>>> import numpy as np
>>> np.set_printoptions(suppress=True, linewidth=120)
>>> cent = np.sign(np.array([[8, 6, -7, -1], [-1, 4, 9, 3], [9, -8, -7, -2], [-2, -6, 5, 7]]))
>>> M2 = (np.tril(cent, -1) + np.eye(4)) @ (np.triu(cent, 1) + np.eye(4))
>>> evals = np.array([-2, 8, -9, -4])
>>> mat = np.rint(M2 * evals @ np.linalg.inv(M2)) + 0
>>> print(mat)
[[-14.   7.   8. -11.]
 [-36. -16.   4. -18.]
 [ 26.   7.  -8.  13.]
 [ 46.  -7. -20.  31.]]
>>> O = mat.astype(float).copy()
>>> for j in range(4):
...     O[:, j] -= O[:, :j] @ (O[:, :j].T @ O[:, j])
...     O[:, j] /= np.linalg.norm(O[:, j])
... 
>>> print(np.round(O.T @ O, 3) + 0)
[[1. 0. 0. 0.]
 [0. 1. 0. 0.]
 [0. 0. 1. 0.]
 [0. 0. 0. 1.]]
>>> feats = np.load("m.npy")
>>> feats
array([[-1. ,  0.1,  1.4,  2. ,  0.7,  2.6,  1.1, -0.9, -0.6],
       [-0.5,  0.3,  0.8, -1.3,  1. , -1.1,  1.1,  0.2,  0.5],
       [-1. , -1.7,  0.6,  1.4, -0.8,  1. , -0.3, -1.7, -0.2],
       [ 0.2,  0.5, -0.4,  0. ,  0.8,  1.7,  0.8,  1.4,  1.1]])
>>> M2 = feats / np.linalg.norm(feats, axis=1)
Traceback (most recent call last):
  File "<python-input-12>", line 1, in <module>
    M2 = feats / np.linalg.norm(feats, axis=1)
         ~~~~~~^~~~~~~~~~~~~~~~~~~~~~~~~~~~~~~
ValueError: operands could not be broadcast together with shapes (4,9) (4,) 
>>> M2 = feats / np.linalg.norm(feats, axis=1, keepdims=True)
>>> cov = M2 @ M2.T
>>> np.round(np.linalg.norm(M2, axis=1), 3)
array([1., 1., 1., 1.])
>>> (np.abs(cov) > 0.9).astype(int)
array([[1, 0, 0, 0],
       [0, 1, 0, 0],
       [0, 0, 1, 0],
       [0, 0, 0, 1]])
>>> cov = feats.T @ feats
>>> print(np.trace(cov), (feats ** 2).sum())
41.64 41.64
>>> np.round(np.linalg.svd(feats, compute_uv=False) ** 2, 3)
array([23.194, 11.531,  5.264,  1.651])
>>> np.linalg.matrix_rank(cov)
np.int64(4)
>>> (feats @ feats.T).shape
(4, 4)
>>> np.allclose(cov, cov.T)
True
>>> print(np.round(np.diag(cov), 3))
[ 2.29  3.24  3.12  7.65  2.77 11.86  3.15  5.7   1.86]
>>> np.round(np.linalg.eigvalsh(cov)[::-1], 3) + 0
array([23.194, 11.531,  5.264,  1.651,  0.   ,  0.   ,  0.   ,  0.   ,  0.   ])
